$ python3 -q
>>> import numpy as np
>>> import numpy.linalg as la
>>> np.set_printoptions(precision=1, suppress=True, linewidth=140, sign=" ")
>>> def rd(a):
...     return np.round(a, 1) + 0
... 
>>> X = np.loadtxt("w.csv", delimiter=",")
>>> X
array([[  3.,   1.,   2.,  -9.],
       [  7.,  23.,  15.,  10.],
       [ -9., -15., -12.,   9.]])
>>> def softmax(z):
...     e = np.exp(z - z.max(axis=-1, keepdims=True))
...     return e / e.sum(axis=-1, keepdims=True)
... 
>>> rd(softmax(X[1]))
array([ 0.,  1.,  0.,  0.])
>>> rd(softmax(X).sum(axis=1))
array([ 1.,  1.,  1.])
>>> rd(softmax(10 * X[1]))
array([ 0.,  1.,  0.,  0.])
>>> scores = X @ X.T / np.sqrt(4)
>>> rd(softmax(scores))
array([[ 1.,  0.,  0.],
       [ 0.,  1.,  0.],
       [ 0.,  0.,  1.]])
>>> softmax(scores)[1] @ X
array([  7.,  23.,  15.,  10.])
>>> softmax(scores).round(6).argmax(axis=1)
array([ 0,  1,  2])
>>> feats = np.cumsum(np.array([[-9, -1, -1],
...     [5, 7, 0],
...     [-2, 3, -1],
...     [-8, -8, 8],
...     [6, 2, -3],
...     [0, 2, 3],
...     [9, -4, -6],
...     [8, 0, 2],
...     [9, -7, 4],
...     [-1, -5, -9],
...     [8, -8, -6],
...     [-1, -9, 4],
...     [4, -1, -7],
...     [4, 2, 7],
...     [-7, -9, 2]]), axis=0)
>>> feats
array([[ -9,  -1,  -1],
       [ -4,   6,  -1],
       [ -6,   9,  -2],
       [-14,   1,   6],
       [ -8,   3,   3],
       [ -8,   5,   6],
       [  1,   1,   0],
       [  9,   1,   2],
       [ 18,  -6,   6],
       [ 17, -11,  -3],
       [ 25, -19,  -9],
       [ 24, -28,  -5],
       [ 28, -29, -12],
       [ 32, -27,  -5],
       [ 25, -36,  -3]])
>>> basis = feats[[2, 9]].astype(float)
>>> for _ in range(7):
...     z = la.norm(feats[:, None] - basis, axis=-1).argmin(axis=1)
...     basis = np.array([feats[z == j].mean(axis=0) for j in range(2)])
... 
>>> z
array([ 0,  0,  0,  0,  0,  0,  0,  0,  1,  1,  1,  1,  1,  1,  1])
>>> rd(basis[1] - basis[0])
array([ 29. , -25.4,  -6.1])
>>> rd(basis)
array([[ -4.9,   3.1,   1.6],
       [ 24.1, -22.3,  -4.4]])
>>> dist = la.norm(feats[:, None] - feats[None], axis=-1)
>>> np.unravel_index(dist.round(6).argmax(), dist.shape)
(np.int64(3), np.int64(13))
>>> dist[12].round(6).argsort(kind="stable")[:4]
array([ 12,  11,  13,  10])
>>> np.flatnonzero(dist[12] < dist.mean() / 2)
array([ 10,  11,  12,  13,  14])
>>> rd(la.norm(feats - feats.mean(axis=0), axis=1))
array([ 19.3,  19.4,  23. ,  25.7,  20.8,  22.8,  12.4,  10.3,  12.1,   8.8,  20.8,  24.9,  30. ,  29.9,  31.8])
>>> rd(dist[:5, :5])
array([[  0. ,   8.6,  10.5,   8.8,   5.7],
       [  8.6,   0. ,   3.7,  13.2,   6.4],
       [ 10.5,   3.7,   0. ,  13.9,   8.1],
       [  8.8,  13.2,  13.9,   0. ,   7. ],
       [  5.7,   6.4,   8.1,   7. ,   0. ]])
